$ python3 -q
>>> import numpy as np
>>> from numpy import linalg as LA
>>> np.set_printoptions(precision=1, suppress=True, linewidth=100)
>>> E = np.tril(np.array([[3, 3, 2, 1], [0, 0, 2, 1], [1, 1, 2, 3], [0, 1, 3, 1]]), -1) + np.eye(4, dtype=int)
>>> E
array([[1, 0, 0, 0],
       [0, 1, 0, 0],
       [1, 1, 1, 0],
       [0, 1, 3, 1]])
>>> Q = E.astype(float).copy()
>>> for j in range(4):
...     Q[:, j] -= Q[:, :j] @ (Q[:, :j].T @ Q[:, j])
...     Q[:, j] /= LA.norm(Q[:, j])
... 
>>> Q
array([[ 0.7, -0.3,  0.1,  0.6],
       [ 0. ,  0.6, -0.7,  0.4],
       [ 0.7,  0.3, -0.1, -0.6],
       [ 0. ,  0.6,  0.7,  0.2]])
>>> np.round(Q.T @ Q, 1) + 0
array([[1., 0., 0., 0.],
       [0., 1., 0., 0.],
       [0., 0., 1., 0.],
       [0., 0., 0., 1.]])
>>> LA.pinv(Q)
array([[ 0.7,  0. ,  0.7,  0. ],
       [-0.3,  0.6,  0.3,  0.6],
       [ 0.1, -0.7, -0.1,  0.7],
       [ 0.6,  0.4, -0.6,  0.2]])
>>> Q, r_ = LA.qr(E)
>>> np.allclose(r_.T @ r_, E.T @ E)
True
>>> Q
array([[-0.7,  0.3, -0.1,  0.6],
       [-0. , -0.6,  0.7,  0.4],
       [-0.7, -0.3,  0.1, -0.6],
       [-0. , -0.6, -0.7,  0.2]])
>>> Q.shape, r_.shape
((4, 4), (4, 4))
>>> np.abs(np.diag(r_))
array([1.4, 1.6, 2.1, 0.2])
>>> np.round(abs(r_[0, 0]), 1), round(LA.norm(E[:, 0]), 1)
(np.float64(1.4), np.float64(1.4))
>>> r_
array([[-1.4, -0.7, -0.7,  0. ],
       [ 0. , -1.6, -2.2, -0.6],
       [ 0. ,  0. , -2.1, -0.7],
       [ 0. ,  0. ,  0. ,  0.2]])
>>> np.trace(Q @ Q.T)
np.float64(4.0)
>>> np.round(Q @ r_, 1) + 0
array([[1., 0., 0., 0.],
       [0., 1., 0., 0.],
       [1., 1., 1., 0.],
       [0., 1., 3., 1.]])
>>> (E + E.T) / 2
array([[1. , 0. , 0.5, 0. ],
       [0. , 1. , 0.5, 0.5],
       [0.5, 0.5, 1. , 1.5],
       [0. , 0.5, 1.5, 1. ]])
>>> np.trace(E)
np.int64(4)
>>> round(LA.det(E), 1)
np.float64(1.0)
>>> np.sort(np.abs(LA.eigvals(E)))
array([1., 1., 1., 1.])
>>> assert E == E.T
Traceback (most recent call last):
  File "<python-input-23>", line 1, in <module>
    assert E == E.T
           ^^^^^^^^
ValueError: The truth value of an array with more than one element is ambiguous. Use a.any() or a.all()
>>> LA.matrix_power(E, 2)
array([[1, 0, 0, 0],
       [0, 1, 0, 0],
       [2, 2, 1, 0],
       [3, 5, 6, 1]])
